$ ipython --no-banner

In [1]: import numpy as np

In [2]: np.set_printoptions(suppress=True, linewidth=160)

In [3]: data = np.load("sample6.npy")

In [4]: print(data)
[[0 0 1 0]
 [0 1 0 0]
 [1 0 0 0]
 [0 0 0 1]]

In [5]: x0 = np.array([-2, -2, 0, -1])

In [6]: print(data @ x0)
[ 0 -2 -2 -1]

In [7]: print(np.linalg.norm(data @ x0) <= np.linalg.norm(data, 2) * np.linalg.norm(x0) + 1e-9)
True

In [8]: print(data @ np.ones(4))
[1. 1. 1. 1.]

In [9]: print(data * x0)
[[ 0  0  0  0]
 [ 0 -2  0  0]
 [-2  0  0  0]
 [ 0  0  0 -1]]

In [10]: print(data @ (2 * x0))
[ 0 -4 -4 -2]

In [11]: print(np.einsum("ij,j->i", data, x0))
[ 0 -2 -2 -1]

In [12]: W0 = np.load("x.npy")

In [13]: print(W0)
[[-2.  1.  1.  1.  1.]
 [ 1. -2.  1.  1.  1.]
 [ 1.  1. -2.  1.  1.]
 [ 1.  1.  1. -2.  1.]
 [ 1.  1.  1.  1. -2.]]

In [14]: print(W0[0] @ W0[2])
-1.0

In [15]: print(round(float(np.linalg.norm(W0[0] - W0[2])), 3))
4.243

In [16]: print(np.round(np.linalg.norm(W0, "nuc"), 3))
14.0

In [17]: print(W0 @ np.ones(5))
[2. 2. 2. 2. 2.]

In [18]: print(W0 @ (-1.0) ** np.arange(5))
[-2.  4. -2.  4. -2.]

In [19]: print((W0 @ W0)[0])
[ 8. -1. -1. -1. -1.]

In [20]: print(np.fft.fft(W0[0]))
[ 2.+0.j -3.+0.j -3.+0.j -3.+0.j -3.+0.j]

In [21]: print(np.allclose(W0 @ W0.T, W0.T @ W0))
True

In [22]: w, evecs = np.linalg.eig(W0)

In [23]: print(np.round(np.prod(w), 3))
162.0

In [24]: print(np.round(W0 @ evecs[:, 0] - w[0] * evecs[:, 0], 3) + 0)
[0. 0. 0. 0. 0.]

In [25]: print(np.round(np.sort(np.linalg.eigvals(W0.T)), 3))
[-3. -3. -3. -3.  2.]

In [26]: print(np.round(np.sort(np.linalg.eigvals(W0 @ W0)), 3))
[4. 9. 9. 9. 9.]

In [27]: print(W0 @ W0)
[[ 8. -1. -1. -1. -1.]
 [-1.  8. -1. -1. -1.]
 [-1. -1.  8. -1. -1.]
 [-1. -1. -1.  8. -1.]
 [-1. -1. -1. -1.  8.]]

In [28]: print((W0 + W0.T) / 2)
[[-2.  1.  1.  1.  1.]
 [ 1. -2.  1.  1.  1.]
 [ 1.  1. -2.  1.  1.]
 [ 1.  1.  1. -2.  1.]
 [ 1.  1.  1.  1. -2.]]

In [29]: print(np.trace(W0))
-10.0

In [30]: print(np.einsum("ij,ji->", W0, W0))
40.0

In [31]: print(round(float(np.linalg.det(2 * W0)), 3), np.round(np.linalg.det(W0), 3))
5184.0 162.0

In [32]: print(np.round(np.linalg.eigvals(W0).sum().real, 3))
-10.0

In [33]: print(np.einsum("ii->", W0))
-10.0

In [34]: print(round(np.linalg.det(W0.T), 3))
162.0

In [35]: print(np.round(np.linalg.eigvals(W0), 3))
[-3.  2. -3. -3. -3.]

In [36]: X = np.loadtxt("m.csv", delimiter=",")

In [37]: print(X.round(3))
[[ 0.153  0.939 -0.284  0.427 -0.372  0.684 -0.541 -0.434  1.023 -0.633 -0.91   0.07 ]
 [ 0.939  1.072  0.058 -0.471  0.114 -0.712  0.691  1.006 -0.327 -0.445  0.342  0.358]
 [-0.284  0.058  1.759  1.128  0.103 -0.774 -0.15  -0.544  0.484 -0.573 -0.073  0.215]
 [ 0.427 -0.471  1.128  1.007 -0.43   0.868  0.459 -0.09  -0.899 -0.167 -0.059 -0.019]
 [-0.372  0.114  0.103 -0.43  -1.156  0.711  0.045 -0.262  0.379 -0.595 -0.199 -0.902]
 [ 0.684 -0.712 -0.774  0.868  0.711  0.012  1.232  0.445  0.009 -0.313  0.206  0.094]
 [-0.541  0.691 -0.15   0.459  0.045  1.232  0.685 -0.478 -0.29   0.279 -0.224 -0.124]
 [-0.434  1.006 -0.544 -0.09  -0.262  0.445 -0.478  0.729 -0.194  0.878 -0.111 -0.37 ]
 [ 1.023 -0.327  0.484 -0.899  0.379  0.009 -0.29  -0.194  1.953  0.268  0.234 -0.097]
 [-0.633 -0.445 -0.573 -0.167 -0.595 -0.313  0.279  0.878  0.268 -0.726  0.076  0.101]
 [-0.91   0.342 -0.073 -0.059 -0.199  0.206 -0.224 -0.111  0.234  0.076  0.776  1.867]
 [ 0.07   0.358  0.215 -0.019 -0.902  0.094 -0.124 -0.37  -0.097  0.101  1.867  0.737]]

In [38]: f = np.array([0, 0])

In [39]: print(np.convolve(X[10], f))
[0. 0. 0. 0. 0. 0. 0. 0. 0. 0. 0. 0. 0.]

In [40]: print(np.round(np.cross(X[10, :3], X[11, :3]), 3))
[ 0.1    0.191 -0.349]

In [41]: w, evecs = np.linalg.eigh(X)

In [42]: print((w > 1e-8).sum(), (w < -1e-8).sum())
7 4

In [43]: print(np.round(evecs @ np.diag(w) @ evecs.T, 3))
[[ 0.153  0.939 -0.284  0.427 -0.372  0.684 -0.541 -0.434  1.023 -0.633 -0.91   0.07 ]
 [ 0.939  1.072  0.058 -0.471  0.114 -0.712  0.691  1.006 -0.327 -0.445  0.342  0.358]
 [-0.284  0.058  1.759  1.128  0.103 -0.774 -0.15  -0.544  0.484 -0.573 -0.073  0.215]
 [ 0.427 -0.471  1.128  1.007 -0.43   0.868  0.459 -0.09  -0.899 -0.167 -0.059 -0.019]
 [-0.372  0.114  0.103 -0.43  -1.156  0.711  0.045 -0.262  0.379 -0.595 -0.199 -0.902]
 [ 0.684 -0.712 -0.774  0.868  0.711  0.012  1.232  0.445  0.009 -0.313  0.206  0.094]
 [-0.541  0.691 -0.15   0.459  0.045  1.232  0.685 -0.478 -0.29   0.279 -0.224 -0.124]
 [-0.434  1.006 -0.544 -0.09  -0.262  0.445 -0.478  0.729 -0.194  0.878 -0.111 -0.37 ]
 [ 1.023 -0.327  0.484 -0.899  0.379  0.009 -0.29  -0.194  1.953  0.268  0.234 -0.097]
 [-0.633 -0.445 -0.573 -0.167 -0.595 -0.313  0.279  0.878  0.268 -0.726  0.076  0.101]
 [-0.91   0.342 -0.073 -0.059 -0.199  0.206 -0.224 -0.111  0.234  0.076  0.776  1.867]
 [ 0.07   0.358  0.215 -0.019 -0.902  0.094 -0.124 -0.37  -0.097  0.101  1.867  0.737]]

In [44]: print(np.round(evecs.T @ evecs, 3) + 0)
[[1. 0. 0. 0. 0. 0. 0. 0. 0. 0. 0. 0.]
 [0. 1. 0. 0. 0. 0. 0. 0. 0. 0. 0. 0.]
 [0. 0. 1. 0. 0. 0. 0. 0. 0. 0. 0. 0.]
 [0. 0. 0. 1. 0. 0. 0. 0. 0. 0. 0. 0.]
 [0. 0. 0. 0. 1. 0. 0. 0. 0. 0. 0. 0.]
 [0. 0. 0. 0. 0. 1. 0. 0. 0. 0. 0. 0.]
 [0. 0. 0. 0. 0. 0. 1. 0. 0. 0. 0. 0.]
 [0. 0. 0. 0. 0. 0. 0. 1. 0. 0. 0. 0.]
 [0. 0. 0. 0. 0. 0. 0. 0. 1. 0. 0. 0.]
 [0. 0. 0. 0. 0. 0. 0. 0. 0. 1. 0. 0.]
 [0. 0. 0. 0. 0. 0. 0. 0. 0. 0. 1. 0.]
 [0. 0. 0. 0. 0. 0. 0. 0. 0. 0. 0. 1.]]

In [45]: print(np.round(np.linalg.eigvalsh(X + 5 * np.eye(12)), 3))
[2. 3. 3. 4. 5. 6. 6. 7. 7. 8. 8. 8.]

In [46]: mat = np.tril(np.array([[2, 2, 0, 0, -1, -3, -1],
    ...:     [3, 3, -3, -3, -3, -2, 3],
    ...:     [-3, 1, 0, -1, 0, 2, -2],
    ...:     [1, -3, 3, 1, -2, -1, -3],
    ...:     [-2, -2, -2, 3, 3, 3, 0],
    ...:     [-1, 1, -1, -3, 3, 1, -2],
    ...:     [-1, -2, 0, 1, 3, -3, 2]]), -1) + np.eye(7, dtype=int)

In [47]: print(mat)
[[ 1  0  0  0  0  0  0]
 [ 3  1  0  0  0  0  0]
 [-3  1  1  0  0  0  0]
 [ 1 -3  3  1  0  0  0]
 [-2 -2 -2  3  1  0  0]
 [-1  1 -1 -3  3  1  0]
 [-1 -2  0  1  3 -3  1]]

In [48]: # triangular

In [49]: print([round(float(x), 3) for x in np.linalg.svd(mat, compute_uv=False)[:3]])
[6.38, 5.68, 4.228]
